$ python3 -q
>>> import numpy as np
>>> np.set_printoptions(precision=4, suppress=True, linewidth=140)
>>> def rnd(a):
...     return np.round(a, 4) + 0
... 
>>> K = np.loadtxt("sample12.csv", delimiter=",")
>>> K
array([[ 24.,   0.,  28.,  70.,   0.],
       [  0.,  57.,   0.,  77.,   0.],
       [  0.,  29.,   0.,  33.,   0.],
       [ 12.,   0.,  16.,  38.,   0.],
       [ 18.,   0.,  22.,  54.,   0.],
       [ 14.,   0.,  22.,  88.,   0.],
       [  0.,   9.,   4., 125.,   0.],
       [ 19.,   0.,  25.,  79.,   0.],
       [  0.,   0.,  10., 124.,   0.],
       [  0.,  31.,   0.,  67.,   0.],
       [  0.,   7.,   4.,  91.,   0.],
       [  0.,  11.,   4., 159.,   0.],
       [  1.,   0.,  13.,  98.,   0.],
       [  0.,   0.,  10.,  73.,   0.],
       [ 22.,   0.,  28.,  87.,   0.],
       [  1.,   0.,   7.,  31.,   0.],
       [  0.,  47.,   0.,  51.,   0.],
       [  0.,   3.,   4.,  23.,   0.],
       [  7.,   0.,  19., 114.,   0.],
       [  0.,  25.,   0., 109.,   0.],
       [  6.,   0.,  10.,  22.,   0.],
       [ 17.,   0.,  25.,  96.,   0.],
       [  0.,  30.,   0.,  50.,   0.],
       [  0.,  50.,   0., 102.,   0.],
       [ 16.,   0.,  22.,  71.,   0.],
       [  0.,   9.,   4., 125.,   0.],
       [  0.,   0.,   7.,  82.,   0.]])
>>> rnd(np.linalg.norm(K, 2))
np.float64(454.897)
>>> rnd(np.linalg.norm(K, 1)), rnd(np.linalg.norm(K, np.inf))
(np.float64(2139.0), np.float64(174.0))
>>> K[6] @ K[0]
np.float64(8862.0)
>>> rnd(np.linalg.norm(K[6] - K[0]))
np.float64(65.2534)
>>> rank = np.linalg.matrix_rank(K)
>>> print(rank)
4
>>> null = np.linalg.svd(K)[2][rank:].T
>>> null[:, 0] / null[np.abs(null[:, 0]).round(6).argmax(), 0]
array([0., 0., 0., 0., 1.])
>>> np.allclose(K @ null, 0)
True
>>> np.linalg.matrix_rank(K.T @ K), np.linalg.matrix_rank(K @ K.T)
(np.int64(4), np.int64(4))
>>> [int(np.linalg.matrix_rank(K[:i])) for i in range(1, len(K) + 1)]
[1, 2, 3, 4, 4, 4, 4, 4, 4, 4, 4, 4, 4, 4, 4, 4, 4, 4, 4, 4, 4, 4, 4, 4, 4, 4, 4]
>>> null.shape
(5, 1)
>>> print(null @ null.T)
[[0. 0. 0. 0. 0.]
 [0. 0. 0. 0. 0.]
 [0. 0. 0. 0. 0.]
 [0. 0. 0. 0. 0.]
 [0. 0. 0. 0. 1.]]
>>> rng = np.random.default_rng(26146)
>>> M2 = K + rng.integers(-2, 3, (27, 4)) @ rng.integers(-2, 3, (4, 5))
>>> M2
array([[ 27.,   6.,  27.,  70.,   2.],
       [ -2.,  61.,  -4.,  75.,  -5.],
       [ -6.,  26.,  -2.,  30.,  -8.],
       [ 16.,   8.,  16.,  38.,   2.],
       [ 20.,   1.,  26.,  53.,   3.],
       [ 17.,  -1.,  27.,  91.,   3.],
       [  5.,  14.,   5., 128.,   4.],
       [ 22.,   1.,  26.,  82.,   3.],
       [  0.,   0.,   8., 124.,   1.],
       [  3.,  36.,  -1.,  68.,   2.],
       [ -2.,  12.,  -2.,  90.,  -6.],
       [  2.,  13.,   6., 161.,   0.],
       [ -1.,  -1.,   9.,  97.,  -1.],
       [  2.,   7.,   8.,  72.,   0.],
       [ 25.,   1.,  29.,  88.,   5.],
       [  2.,  -3.,  10.,  32.,   3.],
       [ -5.,  51.,  -9.,  49., -10.],
       [ -2.,   5.,  -2.,  21.,  -2.],
       [  8.,   3.,  18., 113.,   1.],
       [  1.,  25.,   3., 109.,   1.],
       [ 11.,  -4.,  19.,  24.,  10.],
       [ 15.,  -4.,  25.,  94.,   1.],
       [  4.,  36.,   0.,  52.,   2.],
       [ -1.,  56.,  -5., 100.,  -4.],
       [ 13.,   0.,  15.,  71.,  -4.],
       [ -5.,   5.,   3., 123.,  -6.],
       [ -2.,   2.,   3.,  80.,  -3.]])
>>> print(np.abs(M2 - K).sum(axis=1))
[12. 17. 22. 14. 11. 15. 18. 11.  3. 12. 20.  8.  9. 12. 11. 11. 30. 14.  7.  5. 30.  9. 14. 18. 14. 18. 13.]
>>> print(rnd(np.linalg.svd(M2 - K, compute_uv=False)))
[33.13   22.6554  7.7572  6.0796  0.    ]
>>> np.linalg.matrix_rank(M2 - K, tol=1e-8)
np.int64(4)
>>> M2 = K / np.linalg.norm(K, axis=1, keepdims=True)
>>> cov = M2 @ M2.T
>>> (cov - 2 * np.eye(27)).round(6).argmax(axis=1)
array([ 4,  2, 16,  4,  0, 21, 25, 14, 26, 23,  6,  6, 13, 12,  7, 18,  2, 13, 12, 10,  3,  5, 23,  9,  7,  6,  8])
>>> rnd(np.linalg.norm(M2, axis=1))
array([1., 1., 1., 1., 1., 1., 1., 1., 1., 1., 1., 1., 1., 1., 1., 1., 1., 1., 1., 1., 1., 1., 1., 1., 1., 1., 1.])
>>> arr = np.loadtxt("block13.csv", delimiter=",")
>>> arr
array([[ 8.9651,  5.0562,  8.9948,  3.9984,  1.1268],
       [ 8.874 ,  5.0611,  9.002 ,  4.1148,  0.8844],
       [ 8.9632,  5.026 ,  8.9844,  4.0846,  1.0839],
       [ 3.9896,  1.9533,  0.9858, -0.1395,  9.1476],
       [ 3.951 ,  2.0184,  0.9025, -0.0102,  9.0497],
       [ 3.9889,  2.0693,  1.0044, -0.0947,  9.0743],
       [-0.0432,  5.0352,  5.9818,  1.1554,  8.0568],
       [ 0.0784,  5.0909,  5.9285,  1.0087,  8.0328],
       [-0.0047,  5.0212,  5.9803,  0.8785,  7.9451]])
>>> np.linalg.matrix_rank(K, rtol=0.1)
np.int64(3)
>>> np.argsort(-np.linalg.norm(K, axis=0).round(6), kind="stable")[:3]
array([3, 1, 2])
>>> np.linalg.cond(K) > 100
np.True_
>>> mat = np.loadtxt("layer7.csv", delimiter=",")
>>> mat
array([[0.2   , 0.4   , 0.4   ],
       [0.4286, 0.2857, 0.2857],
       [0.4   , 0.4   , 0.2   ]])
>>> r0 = np.array([1, 1])
>>> np.polyval(r0, mat[2])
array([1.4, 1.4, 1.2])
>>> r0 = np.array([2, 1, -1])
>>> M2 = mat + np.outer(r0, np.eye(3)[0])
>>> np.linalg.matrix_rank(np.linalg.inv(M2) - np.linalg.inv(mat), tol=1e-8)
np.int64(1)
>>> proj = np.triu(np.array([[-1, -3, 1], [-2, 3, 1], [-2, 1, -3]]), 1) + np.eye(3)
>>> M2 = proj @ mat @ np.linalg.inv(proj)
>>> print(rnd(np.poly(M2)))
[ 1.     -0.6857 -0.2914 -0.0229]
>>> rnd(proj @ mat - mat @ proj)
array([[-0.8858,  0.1429, -1.2571],
       [ 0.4   ,  1.6858, -0.5143],
       [ 0.    ,  1.2   , -0.8   ]])
>>> np.trace(M2), np.trace(mat)
(np.float64(0.6857), np.float64(0.6857))
>>> rnd(np.linalg.det(M2))
np.float64(0.0229)
>>> w1 = np.array([[0, 0, 1, 2, 1], [2, 1, 0, 0, 2], [2, 1, 2, 1, 1]])
>>> beta = np.array([2, 1, 2, 0, 2])
>>> act = np.maximum(mat @ w1 + beta, 0)
>>> np.linalg.matrix_rank(act)
np.int64(3)
>>> C = np.array([[0, 1], [0, 0], [3, 2], [2, 2], [3, 2]])
>>> w1 @ C
array([[10,  8],
       [ 6,  6],
       [11, 10]])
>>> (act @ C).round(6).argmax(axis=1)
array([0, 0, 0])
>>> Q = mat.astype(float).copy()
>>> for j in range(3):
...     Q[:, j] -= Q[:, :j] @ (Q[:, :j].T @ Q[:, j])
...     Q[:, j] /= np.linalg.norm(Q[:, j])
... 
>>> print(rnd(Q.T @ Q))
[[1. 0. 0.]
 [0. 1. 0.]
 [0. 0. 1.]]
>>> E = np.load("x.npy")
>>> E
array([[-1.98,  0.  ,  0.  ],
       [ 5.  , -2.98, -2.  ],
       [-2.  ,  0.  ,  0.02]])
>>> x = np.array([3, 2, 1, 2, 3])
>>> np.linalg.norm(arr @ x) <= np.linalg.norm(arr, 2) * np.linalg.norm(x) + 1e-9
np.True_
>>> rnd(np.sort(np.abs(np.linalg.eigvals(E))))
array([0.02, 1.98, 2.98])
>>> np.allclose(E @ E.T, E.T @ E)
False
>>> (E + E.T) / 2
array([[-1.98,  2.5 , -1.  ],
       [ 2.5 , -2.98, -1.  ],
       [-1.  , -1.  ,  0.02]])
>>> M2 = np.array([[7, 2, 2], [4, 6, 4]])
>>> C = np.kron(M2, E)
>>> rnd(C)
array([[-13.86,   0.  ,   0.  ,  -3.96,   0.  ,   0.  ,  -3.96,   0.  ,   0.  ],
       [ 35.  , -20.86, -14.  ,  10.  ,  -5.96,  -4.  ,  10.  ,  -5.96,  -4.  ],
       [-14.  ,   0.  ,   0.14,  -4.  ,   0.  ,   0.04,  -4.  ,   0.  ,   0.04],
       [ -7.92,   0.  ,   0.  , -11.88,   0.  ,   0.  ,  -7.92,   0.  ,   0.  ],
       [ 20.  , -11.92,  -8.  ,  30.  , -17.88, -12.  ,  20.  , -11.92,  -8.  ],
       [ -8.  ,   0.  ,   0.08, -12.  ,   0.  ,   0.12,  -8.  ,   0.  ,   0.08]])
>>> C.shape
(6, 9)
>>> rnd(np.linalg.norm(C, 2)), rnd(np.linalg.norm(M2, 2) * np.linalg.norm(E, 2))
(np.float64(69.4073), np.float64(69.4073))
>>> T = np.stack([C, -3 * C, C[::-1]])
>>> print(np.linalg.matrix_rank(T))
[6 6 6]
>>> rnd(np.einsum("bij,cij->bc", T, T))
array([[  5725.15  , -17175.45  ,   4396.8384],
       [-17175.45  ,  51526.35  , -13190.5152],
       [  4396.8384, -13190.5152,   5725.15  ]])
>>> print((T @ C.T).shape)
(3, 6, 6)
>>> T.shape
(3, 6, 9)
>>> print(rnd(np.linalg.norm(T, axis=(1, 2))))
[ 75.6647 226.9942  75.6647]
>>> M2 = np.linalg.inv(E)
>>> print(rnd(np.linalg.inv(M2)))
[[-1.98  0.    0.  ]
 [ 5.   -2.98 -2.  ]
 [-2.    0.    0.02]]
>>> rnd(M2)
array([[ -0.5051,   0.    ,   0.    ],
       [ 33.0486,  -0.3356, -33.557 ],
       [-50.5051,   0.    ,  50.    ]])
>>> rnd(np.linalg.slogdet(E)[0])
np.float64(1.0)
>>> F = np.load("dump.npy")
>>> print(F)
[[ 1  1  3  5  4]
 [ 3  1  8  6  4]
 [ 7  3 12  9  8]
 [10  6 17  9 12]
 [15  7 20 12 12]
 [15 12 22 12 17]
 [19 17 22 14 20]
 [19 22 25 16 24]
 [21 22 26 18 28]
 [22 23 26 21 32]
 [22 23 31 21 37]
 [22 23 35 24 37]
 [22 25 38 24 38]
 [23 25 38 26 42]
 [27 27 43 30 45]
 [30 30 48 31 46]
 [35 32 52 31 50]
 [35 36 53 32 54]
 [36 36 54 34 58]
 [40 36 57 36 61]
 [41 41 58 39 63]
 [42 41 58 41 66]
 [47 45 58 43 71]
 [51 45 58 45 73]
 [51 47 59 45 76]]
>>> def softmax(z):
...     e = np.exp(z - z.max(axis=-1, keepdims=True))
...     return e / e.sum(axis=-1, keepdims=True)
... 
>>> rnd(softmax(F[3] + 4))
array([0.0009, 0.    , 0.9921, 0.0003, 0.0067])
>>> rnd(softmax(F[3]))
array([0.0009, 0.    , 0.9921, 0.0003, 0.0067])
>>> S = F @ F.T / np.sqrt(5)
>>> rnd(softmax(S)[3] @ F)
array([51., 47., 59., 45., 76.])
>>> softmax(S).round(6).argmax(axis=1)
array([24, 24, 24, 24, 24, 24, 24, 24, 24, 24, 24, 24, 24, 24, 24, 24, 24, 24, 24, 24, 24, 24, 24, 24, 24])
>>> labels = F[:, 2] > np.median(F[:, 2])
>>> r0 = F[labels].mean(axis=0) - F[~labels].mean(axis=0)
>>> (((F - F.mean(axis=0)) @ r0 > 0) == labels).mean()
np.float64(0.96)
>>> print(labels.astype(int))
[0 0 0 0 0 0 0 0 0 0 0 0 0 0 1 1 1 1 1 1 1 1 1 1 1]
>>> cen = F - F.mean(axis=0)
>>> Uu, sig, Vt = np.linalg.svd(cen, full_matrices=False)
>>> print(np.abs(Uu[:, 0]).argmax())
0
>>> (np.sign(Uu[:, 0]) == np.sign(Uu[0, 0])).astype(int)
array([1, 1, 1, 1, 1, 1, 1, 1, 1, 1, 1, 1, 1, 0, 0, 0, 0, 0, 0, 0, 0, 0, 0, 0, 0])
>>> np.linalg.matrix_rank(cen)
np.int64(5)
>>> rnd(sig)
array([181.7005,  16.2403,  11.1666,   9.6095,   4.5397])
>>> rnd(sig ** 2 / (sig ** 2).sum())
array([0.985 , 0.0079, 0.0037, 0.0028, 0.0006])
>>> np.abs(Vt[0]).argmax()
np.int64(4)
>>> M = np.load("arr.npy")
>>> M
array([[ 4.,  4., -7., -5.],
       [ 2.,  6., -4., -2.],
       [ 1.,  2.,  0., -1.],
       [ 3.,  6., -9., -4.]])
>>> np.linalg.cond(M) > 100
np.True_
>>> rnd(np.linalg.norm(M, 2) / np.linalg.norm(M))
np.float64(0.9765)
>>> np.linalg.matrix_rank(M, rtol=0.1)
np.int64(3)
>>> print(np.argsort(-np.linalg.norm(M, axis=0).round(6), kind="stable")[:3])
[2 1 3]
>>> rnd(np.abs(np.linalg.svd(M)[2][-1]))
array([0.7464, 0.0843, 0.0928, 0.6536])
>>> x = np.array([7, 1, 3, 5])
>>> h1 = np.maximum(M @ x, 0)
>>> M.T @ h1
array([ 4.,  8.,  0., -4.])
>>> np.flatnonzero(h1 > 1e-9)
array([2])
>>> Q, Rm = np.linalg.qr(M)
>>> rnd(np.abs(np.diag(Rm)))
array([5.4772, 3.8987, 3.4527, 0.1628])
>>> rnd(abs(Rm[0, 0])), rnd(np.linalg.norm(M[:, 0]))
(np.float64(5.4772), np.float64(5.4772))
>>> feats = np.load("case19.npy")
>>> feats
array([[0, 0],
       [0, 4]])
>>> rnd(np.linalg.norm(feats, 2) / np.linalg.norm(feats))
np.float64(1.0)
>>> np.argsort(-np.linalg.norm(feats, axis=0).round(6), kind="stable")[:3]
array([1, 0])
>>> w, evecs = np.linalg.eigh(feats)
>>> rnd(np.linalg.eigvalsh(feats @ feats))
array([ 0., 16.])
>>> np.abs(evecs[:, -1])
array([0., 1.])
>>> print(evecs.T @ evecs)
[[1. 0.]
 [0. 1.]]
>>> evecs.T @ feats @ evecs
array([[0., 0.],
       [0., 4.]])
>>> rnd(np.linalg.svd(feats, compute_uv=False))
array([4., 0.])
>>> J = np.loadtxt("m.csv", delimiter=",")
>>> print(J)
[[-1.3  0.8  0.  -0.3  0.4  0.5]
 [ 0.9 -0.6 -0.3 -0.6 -1.4 -0.8]
 [ 0.3 -0.1 -2.8  0.8 -0.5 -2.6]
 [-1.5 -1.   0.5 -0.6  1.1 -0.3]
 [ 0.5 -1.2 -1.3 -0.1  0.8  2.2]
 [-0.6  0.1  1.1  1.1  0.5 -0.3]]
>>> rnd(softmax(J).sum(axis=1))
array([1., 1., 1., 1., 1., 1.])
>>> S = J @ J.T / np.sqrt(6)
>>> softmax(S).round(6).argmax(axis=1)
array([0, 1, 2, 3, 4, 5])
>>> x = np.array([3, 1, 3, 0, 0, 3])
>>> target = J @ x
>>> rnd(target)
array([ -1.6,  -1.2, -15.4,  -4.9,   3. ,   0.7])
>>> rnd(np.linalg.solve(J, target + J[:, 0]))
array([4., 1., 3., 0., 0., 3.])
>>> rnd(np.linalg.solve(J.T, J[0]))
array([1., 0., 0., 0., 0., 0.])
